$ ipython --no-banner

In [1]: import numpy as np

In [2]: np.set_printoptions(suppress=True, linewidth=120)

In [3]: rd = lambda a: np.round(a, 1) + 0

In [4]: rng = np.random.default_rng(8084)

In [5]: labels = rng.integers(0, 2, 4)

In [6]: m1 = np.array([[1, 1, 0, 1], [0, 2, 0, 2], [2, 1, 1, 0], [1, 2, 2, 2]]) * (labels[:, None] == labels)

In [7]: m1
Out[7]: 
array([[1, 0, 0, 0],
       [0, 2, 0, 2],
       [0, 1, 1, 0],
       [0, 2, 2, 2]])

In [8]: th = np.radians(90)

In [9]: Rm = np.eye(4)

In [10]: Rm[2, 2] = Rm[0, 0] = np.cos(th)

In [11]: Rm[2, 0], Rm[0, 2] = -np.sin(th), np.sin(th)

In [12]: rd(Rm)
Out[12]: 
array([[ 0.,  0.,  1.,  0.],
       [ 0.,  1.,  0.,  0.],
       [-1.,  0.,  0.,  0.],
       [ 0.,  0.,  0.,  1.]])

In [13]: out = m1 @ Rm.T

In [14]: np.allclose(m1 @ m1.T, out @ out.T)
Out[14]: True

In [15]: np.allclose(np.linalg.norm(m1, axis=1), np.linalg.norm(out, axis=1))
Out[15]: True

In [16]: arr = np.eye(6, dtype=int)[rng.permutation(6)] * np.array([2, 2, 2, 0, 0, 2])

In [17]: arr
Out[17]: 
array([[2, 0, 0, 0, 0, 0],
       [0, 0, 2, 0, 0, 0],
       [0, 0, 0, 0, 0, 0],
       [0, 2, 0, 0, 0, 0],
       [0, 0, 0, 0, 0, 0],
       [0, 0, 0, 0, 0, 2]])

In [18]: rd(arr.mean(axis=0))
Out[18]: array([0.3, 0.3, 0.3, 0. , 0. , 0.3])

In [19]: np.unravel_index(np.abs(arr).argmax(), arr.shape)
Out[19]: (np.int64(0), np.int64(0))

In [20]: np.diff(arr, axis=0)
Out[20]: 
array([[-2,  0,  2,  0,  0,  0],
       [ 0,  0, -2,  0,  0,  0],
       [ 0,  2,  0,  0,  0,  0],
       [ 0, -2,  0,  0,  0,  0],
       [ 0,  0,  0,  0,  0,  2]])

In [21]: np.count_nonzero(arr)
Out[21]: np.int64(4)

In [22]: arr.sum(axis=0)
Out[22]: array([2, 2, 2, 0, 0, 2])

In [23]: arr[6]
---------------------------------------------------------------------------
IndexError                                Traceback (most recent call last)
Cell In[23], line 1
----> 1 arr[6]

IndexError: index 6 is out of bounds for axis 0 with size 6

In [24]: arr.shape
Out[24]: (6, 6)

In [25]: W = np.array([[5, 8, -2, -8, 8, 1],
    ...:     [-1, 5, -5, -3, 5, -6],
    ...:     [2, -3, 9, 9, -9, -6],
    ...:     [1, -6, -3, -6, 4, -8],
    ...:     [2, -1, -5, 2, -8, 4],
    ...:     [8, 9, -5, 6, 2, -7]])

In [26]: beta = np.array([0, 1, 0, -2, 2, -1])

In [27]: H = np.maximum(arr @ W + beta, 0)

In [28]: np.linalg.matrix_rank(H)
Out[28]: np.int64(5)

In [29]: rd((H > 0).mean(axis=0))
Out[29]: array([0.5, 0.8, 0.2, 0.3, 0.8, 0.2])

In [30]: H
Out[30]: 
array([[10, 17,  0,  0, 18,  1],
       [ 4,  0, 18, 16,  0,  0],
       [ 0,  1,  0,  0,  2,  0],
       [ 0, 11,  0,  0, 12,  0],
       [ 0,  1,  0,  0,  2,  0],
       [16, 19,  0, 10,  6,  0]])

In [31]: (H > 0).astype(int)
Out[31]: 
array([[1, 1, 0, 0, 1, 1],
       [1, 0, 1, 1, 0, 0],
       [0, 1, 0, 0, 1, 0],
       [0, 1, 0, 0, 1, 0],
       [0, 1, 0, 0, 1, 0],
       [1, 1, 0, 1, 1, 0]])

In [32]: Z = np.array([[2, 2, 2], [2, 1, 3], [3, 3, 1], [2, 0, 0], [0, 3, 0], [2, 2, 0]])

In [33]: (H @ Z).round(6).argmax(axis=1)
Out[33]: array([1, 0, 1, 1, 1, 0])

In [34]: W @ Z
Out[34]: 
array([[  6,  38,  32],
       [-25,  -9,   8],
       [ 31, -11,   4],
       [-47, -17, -19],
       [ -1, -28,  -4],
       [ 17,   2,  38]])

In [35]: C2 = m1.T @ m1

In [36]: np.linalg.matrix_rank(C2)
Out[36]: np.int64(4)

In [37]: rd(np.linalg.svd(m1, compute_uv=False) ** 2)
Out[37]: array([19.4,  2.3,  1. ,  0.4])

In [38]: np.allclose(C2, C2.T)
Out[38]: True

In [39]: rd(np.linalg.eigvalsh(C2)[::-1])
Out[39]: array([19.4,  2.3,  1. ,  0.4])

In [40]: (m1 @ m1.T).shape
Out[40]: (4, 4)

In [41]: C2
Out[41]: 
array([[1, 0, 0, 0],
       [0, 9, 5, 8],
       [0, 5, 5, 4],
       [0, 8, 4, 8]])

In [42]: np.trace(C2), (m1 ** 2).sum()
Out[42]: (np.int64(23), np.int64(23))

In [43]: np.diag(C2)
Out[43]: array([1, 9, 5, 8])

In [44]: feats = np.loadtxt("x.csv", delimiter=",")

In [45]: feats
Out[45]: 
array([[ -2. ,  -3. ,   2.8,   2.6,  -3.9],
       [  4. ,   4.9,  -4. ,   4. ,  -5.8],
       [  3.1,   1.5,  -9.3,   6.1,  -4.7],
       [ -4.1,  -3.6,   2.2,  -5.3,  -9.5],
       [  0.5,   1.5,  -0.5,   1.9,  -5.5],
       [ -5.8,   2.5,   3.5,  -2.4,   4.8],
       [  7.1,   0.4,   1.1,  -1. ,   3.4],
       [ -3.7,  -2.8,   6.5,   4.6,   6.5],
       [ -1.8,   1.8,  -4.7,  -2.6,  -2.1],
       [ -7.4,   0.4,   6.1,  -7.1,   3.8],
       [  1.7,   3.9,   0.3,   0.8,   3.6],
       [  2.9,   4.9,   0.4,   0.7,  -2.4],
       [ -6.7,   2.7,   0.5,  -6.9,  -0.9],
       [ -1.2,   2. ,  -2.7,  -0.3, -10.8],
       [  1.2,  -2.6,  -5.9,   5.4,   5.8],
       [  4.6,   6.7,  -0.3,   0.9,  -1.8],
       [ -1.8,  -4.6,   7.2,   0.9,  -2.4],
       [  1.2,  -5.4,   3.9,   6.6,  -4.7],
       [  2.7,  -0.4,  -6.8,   0.1,   2.6],
       [  2.2,  -1.2,  -5.4,   2.7,   0.2],
       [ -1.9,   4.6,   0. ,   3.4,  -3.2],
       [  5.3,   1.4,  -4.5,   0.3,  -2.3],
       [ -1.1,  -0.8,   0.4,  -1.8,   3.9],
       [ -0.8,  -3.3,   3.7,  -4.1,  -2.1],
       [  0.2,   0.1,  -2.4,   5.1,   4.6],
       [ -0.7,  -0.6,  -4.8,   0.4,  -8.3],
       [ -0.9,  -0.3,  -1.1,   0.8,   0.5],
       [  0.2,  -2.2,  -1.8,  -1.8,   6.6],
       [ -0.4,  -0.3,   6.3,   6. ,   4. ],
       [ -2.2,  -3.1,   7.4,  -3.8,  -5.7],
       [ -5. ,  -2.7,  -1.9,  -3.5,   5.5],
       [  7.9,  -6.6,  -1.8,   3.5,   5.4]])

In [46]: Xs = feats - feats.mean(axis=0)

In [47]: left, sig, VT = np.linalg.svd(Xs, full_matrices=False)

In [48]: rd(sig ** 2 / (sig ** 2).sum())
Out[48]: array([0.4, 0.3, 0.2, 0.1, 0.1])

In [49]: (np.sign(left[:, 0]) == np.sign(left[0, 0])).astype(int)
Out[49]: array([1, 0, 0, 1, 0, 1, 0, 1, 0, 1, 0, 0, 1, 0, 0, 0, 1, 0, 0, 0, 0, 0, 1, 1, 0, 0, 1, 1, 1, 1, 1, 0])

In [50]: rd(np.abs(VT[-1]))
Out[50]: array([0.8, 0. , 0.3, 0.6, 0. ])

In [51]: np.linalg.matrix_rank(Xs)
Out[51]: np.int64(5)

In [52]: np.abs(VT[0]).argmax()
Out[52]: np.int64(2)

In [53]: Xs = feats - feats.mean(axis=0)

In [54]: evecs = np.linalg.svd(Xs)[2][:2]

In [55]: out = Xs - Xs @ evecs.T @ evecs

In [56]: rd(out.std(axis=0))
Out[56]: array([2.1, 2.9, 2.4, 2.7, 0.9])

In [57]: rd(np.linalg.norm(out) / np.linalg.norm(Xs))
Out[57]: np.float64(0.6)

In [58]: np.linalg.norm(out, axis=1).round(6).argmax()
Out[58]: np.int64(17)

In [59]: rd(np.diag(evecs.T @ evecs))
Out[59]: array([0.3, 0.1, 0.4, 0.2, 0.9])

In [60]: M = np.load("out7.npy")

In [61]: M
Out[61]: 
array([[ 5, -2, -2, -1, -2, -2,  8],
       [ 0, -1,  9, -8,  7, -2,  9],
       [ 0,  0,  2, -5,  2,  3, -3],
       [ 0,  0,  0,  0, -2,  0, -5],
       [ 0,  0,  0,  0,  0,  3,  7],
       [ 0,  0,  0,  0,  0,  9,  4],
       [ 0,  0,  0,  0,  0,  0,  6]])

In [62]: rk = np.linalg.matrix_rank(M)

In [63]: rk
Out[63]: np.int64(6)

In [64]: N = np.linalg.svd(M)[2][rk:].T

In [65]: rd(M @ N)
Out[65]: 
array([[0.],
       [0.],
       [0.],
       [0.],
       [0.],
       [0.],
       [0.]])

In [66]: [int(np.linalg.matrix_rank(M[:, :j + 1])) for j in range(7)]
Out[66]: [1, 2, 3, 3, 4, 5, 6]

In [67]: [int(np.linalg.matrix_rank(M[:i])) for i in range(1, len(M) + 1)]
Out[67]: [1, 2, 3, 4, 5, 6, 6]

In [68]: rd(np.abs(np.linalg.eigvals(M)).max())
Out[68]: np.float64(9.0)

In [69]: np.linalg.determinant(M)
---------------------------------------------------------------------------
AttributeError                            Traceback (most recent call last)
Cell In[69], line 1
----> 1 np.linalg.determinant(M)

AttributeError: module 'numpy.linalg' has no attribute 'determinant'

In [70]: M @ M
Out[70]: 
array([[ 25,  -8, -32,  21, -26, -36,  59],
       [  0,   1,   9, -37,  27,  32,  99],
       [  0,   0,   4, -10,  14,  39,  27],
       [  0,   0,   0,   0,   0,  -6, -44],
       [  0,   0,   0,   0,   0,  27,  54],
       [  0,   0,   0,   0,   0,  81,  60],
       [  0,   0,   0,   0,   0,   0,  36]])

In [71]: (M - M.T) / 2
Out[71]: 
array([[ 0. , -1. , -1. , -0.5, -1. , -1. ,  4. ],
       [ 1. ,  0. ,  4.5, -4. ,  3.5, -1. ,  4.5],
       [ 1. , -4.5,  0. , -2.5,  1. ,  1.5, -1.5],
       [ 0.5,  4. ,  2.5,  0. , -1. ,  0. , -2.5],
       [ 1. , -3.5, -1. ,  1. ,  0. ,  1.5,  3.5],
       [ 1. ,  1. , -1.5,  0. , -1.5,  0. ,  2. ],
       [-4. , -4.5,  1.5,  2.5, -3.5, -2. ,  0. ]])

In [72]: np.trace(M)
Out[72]: np.int64(21)

In [73]: (M + M.T) / 2
Out[73]: 
array([[ 5. , -1. , -1. , -0.5, -1. , -1. ,  4. ],
       [-1. , -1. ,  4.5, -4. ,  3.5, -1. ,  4.5],
       [-1. ,  4.5,  2. , -2.5,  1. ,  1.5, -1.5],
       [-0.5, -4. , -2.5,  0. , -1. ,  0. , -2.5],
       [-1. ,  3.5,  1. , -1. ,  0. ,  1.5,  3.5],
       [-1. , -1. ,  1.5,  0. ,  1.5,  9. ,  2. ],
       [ 4. ,  4.5, -1.5, -2.5,  3.5,  2. ,  6. ]])
